In [1]: import numpy as np

In [2]: import numpy.linalg as la

In [3]: np.set_printoptions(suppress=True, linewidth=200)

In [4]: E = np.load("dump.npy")

In [5]: print(E)
[[0 2 0 3 3]
 [3 0 0 1 1]
 [0 0 1 0 0]
 [2 1 0 2 3]
 [0 3 0 2 3]]

In [6]: print(round(float(la.det(E)), 2))
-14.0

In [7]: print(np.round(np.sort(np.abs(la.eigvals(E))), 2))
[0.93 0.93 1.   2.23 7.33]

In [8]: print((E + E.T) / 2)
[[0.  2.5 0.  2.5 1.5]
 [2.5 0.  0.  1.  2. ]
 [0.  0.  1.  0.  0. ]
 [2.5 1.  0.  2.  2.5]
 [1.5 2.  0.  2.5 3. ]]

In [9]: print(la.matrix_power(E, 3))
[[ 64  98   0 116 150]
 [ 56  62   0  72 100]
 [  0   0   1   0   0]
 [ 79  97   0 114 153]
 [ 59  93   0 112 143]]

In [10]: print(round(float(np.abs(la.eigvals(E)).max()), 2))
7.33

In [11]: print(np.allclose(E, E.T))
False

In [12]: t3 = np.stack([E, -3 * E, E[::-1]])

In [13]: print(np.einsum("bij,cij->bc", t3, t3))
[[  74 -222   65]
 [-222  666 -195]
 [  65 -195   74]]

In [14]: print(la.matrix_rank(t3.reshape(3, -1)))
2

In [15]: print((t3 @ E.T).shape)
(3, 5, 5)

In [16]: A2 = E / np.sqrt((E ** 2).mean(axis=1, keepdims=True))

In [17]: print(A2[0].round(2))
[0.   0.95 0.   1.43 1.43]

In [18]: rng = np.random.default_rng(908787)

In [19]: labels = rng.permutation(5)

In [20]: print(labels)
[3 1 2 0 4]

In [21]: A2 = E[labels][:, labels]

In [22]: print(np.trace(A2))
6

In [23]: print(A2)
[[2 1 0 2 3]
 [1 0 0 3 1]
 [0 0 1 0 0]
 [3 2 0 0 3]
 [2 3 0 0 3]]

In [24]: print(round(la.det(A2), 2), np.round(la.det(E[labels]), 2))
-14.0 14.0

In [25]: print(np.round(np.sort(np.abs(la.eigvals(A2))), 2))
[0.93 0.93 1.   2.23 7.33]

In [26]: X = np.maximum(np.array([[8],
    ...:     [6],
    ...:     [7],
    ...:     [5],
    ...:     [5],
    ...:     [4],
    ...:     [4],
    ...:     [8],
    ...:     [3],
    ...:     [1],
    ...:     [6],
    ...:     [7],
    ...:     [5],
    ...:     [8],
    ...:     [0],
    ...:     [2],
    ...:     [8],
    ...:     [4],
    ...:     [3],
    ...:     [5],
    ...:     [8],
    ...:     [6],
    ...:     [3],
    ...:     [1]]) @ np.array([[1, 7, 4, 8, 7]]) + np.array([3, -2, 6, -4, -6]), 0)

In [27]: print(X)
[[11 54 38 60 50]
 [ 9 40 30 44 36]
 [10 47 34 52 43]
 [ 8 33 26 36 29]
 [ 8 33 26 36 29]
 [ 7 26 22 28 22]
 [ 7 26 22 28 22]
 [11 54 38 60 50]
 [ 6 19 18 20 15]
 [ 4  5 10  4  1]
 [ 9 40 30 44 36]
 [10 47 34 52 43]
 [ 8 33 26 36 29]
 [11 54 38 60 50]
 [ 3  0  6  0  0]
 [ 5 12 14 12  8]
 [11 54 38 60 50]
 [ 7 26 22 28 22]
 [ 6 19 18 20 15]
 [ 8 33 26 36 29]
 [11 54 38 60 50]
 [ 9 40 30 44 36]
 [ 6 19 18 20 15]
 [ 4  5 10  4  1]]

In [28]: # row 4 repeats row 3

In [29]: C = X[[11, 23]].astype(float)

In [30]: for _ in range(3):
    ...:     labels = la.norm(X[:, None] - C, axis=-1).argmin(axis=1)
    ...:     C = np.array([X[labels == j].mean(axis=0) for j in range(2)])
    ...: 

In [31]: print(labels)
[0 0 0 0 0 1 1 0 1 1 0 0 0 0 1 1 0 1 1 0 0 0 1 1]

In [32]: print(np.bincount(labels))
[14 10]

In [33]: print(C.round(2))
[[ 9.57 44.   32.29 48.57 40.  ]
 [ 5.5  15.7  16.   16.4  12.1 ]]

In [34]: print(np.round(C[1] - C[0], 2))
[ -4.07 -28.3  -16.29 -32.17 -27.9 ]

In [35]: print(np.unique(X.round(6), axis=0).shape)
(9, 5)

In [36]: print(la.lstsq(X[:-1].T, X[-1])[2])
3

In [37]: print(np.abs(np.diag(la.qr(X)[1])) > 1e-9)
[ True  True  True False False]

In [38]: print(np.allclose(X[:-1].T @ la.lstsq(X[:-1].T, X[-1])[0], X[-1]))
True

In [39]: print(np.round(X @ la.pinv(X) @ X, 2) + 0)
[[11. 54. 38. 60. 50.]
 [ 9. 40. 30. 44. 36.]
 [10. 47. 34. 52. 43.]
 [ 8. 33. 26. 36. 29.]
 [ 8. 33. 26. 36. 29.]
 [ 7. 26. 22. 28. 22.]
 [ 7. 26. 22. 28. 22.]
 [11. 54. 38. 60. 50.]
 [ 6. 19. 18. 20. 15.]
 [ 4.  5. 10.  4.  1.]
 [ 9. 40. 30. 44. 36.]
 [10. 47. 34. 52. 43.]
 [ 8. 33. 26. 36. 29.]
 [11. 54. 38. 60. 50.]
 [ 3.  0.  6.  0.  0.]
 [ 5. 12. 14. 12.  8.]
 [11. 54. 38. 60. 50.]
 [ 7. 26. 22. 28. 22.]
 [ 6. 19. 18. 20. 15.]
 [ 8. 33. 26. 36. 29.]
 [11. 54. 38. 60. 50.]
 [ 9. 40. 30. 44. 36.]
 [ 6. 19. 18. 20. 15.]
 [ 4.  5. 10.  4.  1.]]
